In [1]: import numpy as np

In [2]: from numpy import linalg as LA

In [3]: np.set_printoptions(precision=1, suppress=True, linewidth=140)

In [4]: F = np.load("m.npy")

In [5]: print(F)
[[-1.3  1.3 -0.4 -0.2]
 [-1.3 -0.3  0.3 -0.2]
 [-0.6  0.7  0.1 -2.9]]

In [6]: f, v = F[0], F[1]

In [7]: print(round(float(f @ v), 1))
1.2

In [8]: pr = (f @ v) / (f @ f) * f

In [9]: print(v - pr)
[-0.9 -0.7  0.4 -0.1]

In [10]: print(LA.matrix_rank(np.outer(f, v)))
1

In [11]: print(round((v - pr) @ f, 1))
-0.0

In [12]: x = np.array([-1, -2, 3, 0])

In [13]: print(np.sign((F @ x).round(6)))
[-1.  1. -1.]

In [14]: print(F @ np.ones(4))
[-0.6 -1.5 -2.7]

In [15]: print((F * x).sum(axis=1))
[-2.5  2.8 -0.5]

In [16]: print(F @ x)
[-2.5  2.8 -0.5]

In [17]: A2 = np.array([[0, -2], [-3, 0]])

In [18]: Z = np.kron(A2, F)

In [19]: print(np.round(LA.norm(Z, 2), 1), np.round(LA.norm(A2, 2) * LA.norm(F, 2), 1))
9.6 9.6

In [20]: print(Z)
[[-0.   0.  -0.  -0.   2.6 -2.6  0.8  0.4]
 [-0.  -0.   0.  -0.   2.6  0.6 -0.6  0.4]
 [-0.   0.   0.  -0.   1.2 -1.4 -0.2  5.8]
 [ 3.9 -3.9  1.2  0.6 -0.   0.  -0.  -0. ]
 [ 3.9  0.9 -0.9  0.6 -0.  -0.   0.  -0. ]
 [ 1.8 -2.1 -0.3  8.7 -0.   0.   0.  -0. ]]

In [21]: def softmax(z):
    ...:     e = np.exp(z - z.max(axis=-1, keepdims=True))
    ...:     return e / e.sum(axis=-1, keepdims=True)
    ...: 

In [22]: print(np.round(softmax(F[2] + 5), 1) + 0)
[0.1 0.5 0.3 0. ]

In [23]: print(np.round(softmax(F[2]), 1) + 0)
[0.1 0.5 0.3 0. ]

In [24]: print(np.round(softmax(10 * F[2]), 1) + 0)
[0. 1. 0. 0.]

In [25]: att = F @ F.T / np.sqrt(4)

In [26]: print(np.round(softmax(att), 1) + 0)
[[0.6 0.2 0.3]
 [0.3 0.4 0.3]
 [0.  0.  1. ]]

In [27]: print(softmax(att).round(6).argmax(axis=1))
[0 1 2]

In [28]: print(round(LA.norm(F), 1))
3.8

In [29]: np.zeros(3, 4)
TypeError: Cannot interpret '4' as a data type


In [30]: F[:, 4]
IndexError: index 4 is out of bounds for axis 1 with size 4


In [31]: print(np.count_nonzero(F))
12

In [32]: print(np.abs(F).max())
2.9

In [33]: W0 = np.array([[1.2, 3.0, 1.9],
    ...:     [1.5, 1.0, 1.1],
    ...:     [0.5, -1.0, 0.1],
    ...:     [-0.8, 2.9, 0.6],
    ...:     [-4.1, -1.6, -0.1],
    ...:     [-3.0, -1.7, -1.3],
    ...:     [1.0, -3.2, -0.3],
    ...:     [0.1, 0.6, -1.2],
    ...:     [-1.3, 1.0, -0.7],
    ...:     [0.2, 1.1, 0.9],
    ...:     [0.2, 1.6, 1.3],
    ...:     [-0.9, -2.7, -0.7],
    ...:     [0.3, -0.8, 0.1],
    ...:     [2.6, -0.2, 0.2],
    ...:     [0.7, 1.2, -0.1],
    ...:     [2.4, -6.9, -1.9],
    ...:     [-1.0, 0.5, -0.3],
    ...:     [-0.8, -0.8, -0.9],
    ...:     [-0.2, -1.0, -1.7]])

In [34]: Z = W0[[13, 3]].astype(float)

In [35]: for _ in range(4):
    ...:     idx = LA.norm(W0[:, None] - Z, axis=-1).argmin(axis=1)
    ...:     Z = np.array([W0[idx == j].mean(axis=0) for j in range(2)])
    ...: 

In [36]: print(idx)
[1 1 0 1 0 0 0 1 1 1 1 0 0 0 1 0 1 0 0]

In [37]: print(Z)
[[-0.2 -2.  -0.7]
 [ 0.1  1.4  0.4]]

In [38]: print(np.bincount(idx))
[10  9]

In [39]: print(Z[1] - Z[0])
[0.3 3.4 1. ]
